$ python3 -q
>>> import numpy as np
>>> np.set_printoptions(precision=2, suppress=True, linewidth=160, floatmode="fixed")
>>> m1 = np.load("run18.npy")
>>> m1
array([[-2.00,  1.00,  1.00],
       [ 1.00, -2.00,  1.00],
       [ 1.00,  1.00, -2.00]])
>>> U, sv, vt = np.linalg.svd(m1)
>>> evecs = vt[:(sv > 1e-8).sum()]
>>> rng = np.random.default_rng(83)
>>> x0 = m1[2] + 4 * m1[1] + rng.integers(2) * np.eye(3)[0]
>>> x0
array([ 6.00, -7.00,  2.00])
>>> evecs.T @ evecs
array([[ 0.67, -0.33, -0.33],
       [-0.33,  0.67, -0.33],
       [-0.33, -0.33,  0.67]])
>>> np.allclose(evecs.T @ evecs @ x0, x0)
False
>>> np.diag(evecs.T @ evecs)
array([0.67, 0.67, 0.67])
>>> A2 = m1[0, 0] * m1[1:] - np.outer(m1[1:, 0], m1[0])
>>> A2
array([[ 0.00,  3.00, -3.00],
       [ 0.00, -3.00,  3.00]])
>>> np.linalg.matrix_rank(A2), np.linalg.matrix_rank(m1)
(np.int64(1), np.int64(2))
>>> m1[:, 0] / m1[0, 0]
array([ 1.00, -0.50, -0.50])
>>> np.flatnonzero(~A2.round(6).any(axis=1))
array([], dtype=int64)
>>> round(np.linalg.norm(m1, 2) / np.linalg.norm(m1), 2)
np.float64(0.71)
>>> [round(float(x), 2) for x in np.linalg.svd(m1, compute_uv=False)[:3]]
[3.0, 3.0, 0.0]
>>> np.linalg.matrix_rank(m1, rtol=0.1)
np.int64(2)
>>> np.linalg.cond(m1) > 100
np.True_
>>> round(np.linalg.eigvalsh(m1).min(), 2)
np.float64(-3.0)
>>> np.all(np.linalg.eigvalsh(m1) > 0)
np.False_
>>> feats = np.load("w.npy")
>>> feats
array([[27, 20, 24, 13,  5, 18, 15],
       [20, 19, 16, 11,  5, 17, 10],
       [24, 16, 31,  9,  6, 13, 17],
       [13, 11,  9, 21,  8, 19, 13],
       [ 5,  5,  6,  8,  7,  8,  8],
       [18, 17, 13, 19,  8, 25, 16],
       [15, 10, 17, 13,  8, 16, 17]])
>>> A2 = feats / np.linalg.norm(feats, axis=1, keepdims=True)
>>> cov = A2 @ A2.T
>>> (cov - 2 * np.eye(7)).round(6).argmax(axis=1)
array([1, 0, 0, 5, 6, 3, 4])
>>> cov[3]
array([0.88, 0.91, 0.81, 1.00, 0.96, 0.98, 0.94])
>>> vals, evecs = np.linalg.eigh(feats)
>>> x0 = np.array([-2, -1, 2, 2, -1, 1, -2])
>>> evecs * np.maximum(vals, 0) @ evecs.T
array([[27.00, 20.00, 24.00, 13.00,  5.00, 18.00, 15.00],
       [20.00, 19.00, 16.00, 11.00,  5.00, 17.00, 10.00],
       [24.00, 16.00, 31.00,  9.00,  6.00, 13.00, 17.00],
       [13.00, 11.00,  9.00, 21.00,  8.00, 19.00, 13.00],
       [ 5.00,  5.00,  6.00,  8.00,  7.00,  8.00,  8.00],
       [18.00, 17.00, 13.00, 19.00,  8.00, 25.00, 16.00],
       [15.00, 10.00, 17.00, 13.00,  8.00, 16.00, 17.00]])
>>> x0 @ feats @ x0
np.int64(51)
>>> round(float(x0 @ feats @ x0 / (x0 @ x0)), 2), round(vals[0], 2), round(float(vals[-1]), 2)
(2.68, np.float64(0.07), 104.48)
>>> evecs * np.abs(vals) @ evecs.T
array([[27.00, 20.00, 24.00, 13.00,  5.00, 18.00, 15.00],
       [20.00, 19.00, 16.00, 11.00,  5.00, 17.00, 10.00],
       [24.00, 16.00, 31.00,  9.00,  6.00, 13.00, 17.00],
       [13.00, 11.00,  9.00, 21.00,  8.00, 19.00, 13.00],
       [ 5.00,  5.00,  6.00,  8.00,  7.00,  8.00,  8.00],
       [18.00, 17.00, 13.00, 19.00,  8.00, 25.00, 16.00],
       [15.00, 10.00, 17.00, 13.00,  8.00, 16.00, 17.00]])
>>> (np.sign(evecs[:, -1].round(6)) == np.sign(evecs[0, -1].round(6))).astype(int)
array([1, 1, 1, 1, 1, 1, 1])
>>> np.linalg.eigvalsh(feats[1:, 1:])
array([ 0.30,  2.98,  3.61,  9.62, 20.55, 82.93])
>>> cov = feats.T @ feats
>>> np.diag(cov)
array([2448, 1552, 2368, 1406,  327, 2088, 1392])
>>> arr = np.load("m.npy")
>>> arr
array([[-2.07, -0.65, -1.94,  0.72],
       [ 1.64, -1.58, -0.52,  1.88],
       [ 1.42,  0.87, -2.23, -1.11],
       [ 0.00,  2.30, -0.06,  1.92]])
>>> idx = rng.permutation(4)
>>> idx
array([2, 0, 1, 3])
>>> A2 = arr[idx][:, idx]
>>> np.round(np.linalg.det(A2), 2), round(np.linalg.det(arr[idx]), 2)
(np.float64(-81.0), np.float64(-81.0))
>>> round(float(np.trace(A2)), 2)
-3.97
>>> np.diag(A2)
array([-2.23, -2.07, -1.58,  1.92])
>>> O, r_ = np.linalg.qr(arr)
>>> np.round(O.T @ O, 2) + 0
array([[1.00, 0.00, 0.00, 0.00],
       [0.00, 1.00, 0.00, 0.00],
       [0.00, 0.00, 1.00, 0.00],
       [0.00, 0.00, 0.00, 1.00]])
>>> round(float(abs(r_[0, 0])), 2), round(np.linalg.norm(arr[:, 0]), 2)
(3.0, np.float64(3.0))
>>> round(np.trace(O @ O.T), 2)
np.float64(4.0)
>>> np.allclose(r_.T @ r_, arr.T @ arr)
True
>>> arr - arr[0]
array([[ 0.00,  0.00,  0.00,  0.00],
       [ 3.71, -0.93,  1.42,  1.16],
       [ 3.49,  1.53, -0.30, -1.84],
       [ 2.07,  2.96,  1.88,  1.20]])
>>> np.count_nonzero(arr)
np.int64(15)
>>> arr[4]
Traceback (most recent call last):
  File "<python-input-54>", line 1, in <module>
    arr[4]
    ~~~^^^
IndexError: index 4 is out of bounds for axis 0 with size 4
>>> arr.mean(axis=0)
array([ 0.25,  0.24, -1.19,  0.85])
>>> arr.sum(axis=1)
array([-3.94,  1.42, -1.05,  4.17])
>>> np.linalg.matrix_rank(arr)
np.int64(4)
>>> np.unravel_index(np.abs(arr).argmax(), arr.shape)
(np.int64(3), np.int64(1))
>>> arr.sum(axis=0)
array([ 0.98,  0.94, -4.74,  3.41])
>>> np.round(arr.T @ arr, 2) + 0
array([[9.00, 0.00, 0.00, 0.00],
       [0.00, 9.00, 0.00, 0.00],
       [0.00, 0.00, 9.00, 0.00],
       [0.00, 0.00, 0.00, 9.00]])
>>> round(float(arr[:, 1] @ arr[:, 3]), 2)
0.0
>>> np.linalg.pinv(arr)
array([[-0.23,  0.18,  0.16,  0.00],
       [-0.07, -0.18,  0.10,  0.26],
       [-0.22, -0.06, -0.25, -0.01],
       [ 0.08,  0.21, -0.12,  0.21]])
>>> np.linalg.svd(arr, compute_uv=False)
array([3.00, 3.00, 3.00, 3.00])
>>> round(float(np.linalg.det(arr[::-1])), 2)
-81.0
>>> np.round(np.linalg.eigvals(arr).sum().real, 2)
np.float64(-3.97)
>>> np.round(np.linalg.det(2 * arr), 2), round(float(np.linalg.det(arr)), 2)
(np.float64(-1296.0), -81.0)
>>> round(np.einsum("ij,ji->", arr, arr), 2)
np.float64(15.75)
>>> round(float(np.linalg.det(arr.T)), 2)
-81.0
>>> E = np.loadtxt("block19.csv", delimiter=",")
>>> E
array([[ 1.80, -2.13, -0.05],
       [-2.13, -0.79, -0.09],
       [-0.05, -0.09, -1.01]])
>>> idx = rng.permutation(3)
>>> idx
array([2, 1, 0])
>>> A2 = E[idx][:, idx]
>>> np.sort(np.abs(np.linalg.eigvals(A2)))
array([1.00, 2.00, 3.00])
>>> A2
array([[-1.01, -0.09, -0.05],
       [-0.09, -0.79, -2.13],
       [-0.05, -2.13,  1.80]])
>>> np.round(np.linalg.det(A2), 2), round(np.linalg.det(E[idx]), 2)
(np.float64(5.99), np.float64(-5.99))
>>> np.round(np.linalg.norm(feats, 2) / np.linalg.norm(feats), 2)
np.float64(0.97)
>>> t = np.radians(90)
>>> r_ = np.eye(3)
>>> r_[0, 0] = r_[1, 1] = np.cos(t)
>>> r_[0, 1], r_[1, 0] = -np.sin(t), np.sin(t)
>>> r_.round(2) + 0
array([[ 0.00, -1.00,  0.00],
       [ 1.00,  0.00,  0.00],
       [ 0.00,  0.00,  1.00]])
>>> A2 = E @ r_.T
>>> A2
array([[ 2.13,  1.80, -0.05],
       [ 0.79, -2.13, -0.09],
       [ 0.09, -0.05, -1.01]])
>>> np.allclose(E @ E.T, A2 @ A2.T)
True
>>> np.abs(A2 - E).max(axis=0)
array([2.92, 3.93, 0.00])
>>> np.round(np.linalg.det(r_), 2), np.round(np.trace(r_), 2)
(np.float64(1.0), np.float64(1.0))
>>> O = A2.astype(float).copy()
>>> for j in range(3):
...     O[:, j] -= O[:, :j] @ (O[:, :j].T @ O[:, j])
...     O[:, j] /= np.linalg.norm(O[:, j])
... 
>>> np.round(O.T @ A2, 2) + 0
array([[ 2.27,  0.94, -0.12],
       [ 0.00,  2.62,  0.10],
       [ 0.00,  0.00,  1.00]])
>>> np.round(O.T @ O, 2) + 0
array([[1.00, 0.00, 0.00],
       [0.00, 1.00, 0.00],
       [0.00, 0.00, 1.00]])
>>> M = np.load("data.npy")
>>> M
array([[4.00, 1.00, 9.00, 0.00, 0.00],
       [7.00, 6.00, 3.00, 0.00, 0.00],
       [2.00, 2.00, 6.00, 0.00, 0.00],
       [0.00, 0.00, 0.00, 0.00, 1.00],
       [0.00, 0.00, 0.00, 2.00, 2.00]])
>>> A2 = np.array([[-2, 2], [-2, -1]])
>>> W2 = np.kron(A2, M)
>>> W2
array([[ -8.00,  -2.00, -18.00,  -0.00,  -0.00,   8.00,   2.00,  18.00,   0.00,   0.00],
       [-14.00, -12.00,  -6.00,  -0.00,  -0.00,  14.00,  12.00,   6.00,   0.00,   0.00],
       [ -4.00,  -4.00, -12.00,  -0.00,  -0.00,   4.00,   4.00,  12.00,   0.00,   0.00],
       [ -0.00,  -0.00,  -0.00,  -0.00,  -2.00,   0.00,   0.00,   0.00,   0.00,   2.00],
       [ -0.00,  -0.00,  -0.00,  -4.00,  -4.00,   0.00,   0.00,   0.00,   4.00,   4.00],
       [ -8.00,  -2.00, -18.00,  -0.00,  -0.00,  -4.00,  -1.00,  -9.00,  -0.00,  -0.00],
       [-14.00, -12.00,  -6.00,  -0.00,  -0.00,  -7.00,  -6.00,  -3.00,  -0.00,  -0.00],
       [ -4.00,  -4.00, -12.00,  -0.00,  -0.00,  -2.00,  -2.00,  -6.00,  -0.00,  -0.00],
       [ -0.00,  -0.00,  -0.00,  -0.00,  -2.00,  -0.00,  -0.00,  -0.00,  -0.00,  -1.00],
       [ -0.00,  -0.00,  -0.00,  -4.00,  -4.00,  -0.00,  -0.00,  -0.00,  -2.00,  -2.00]])
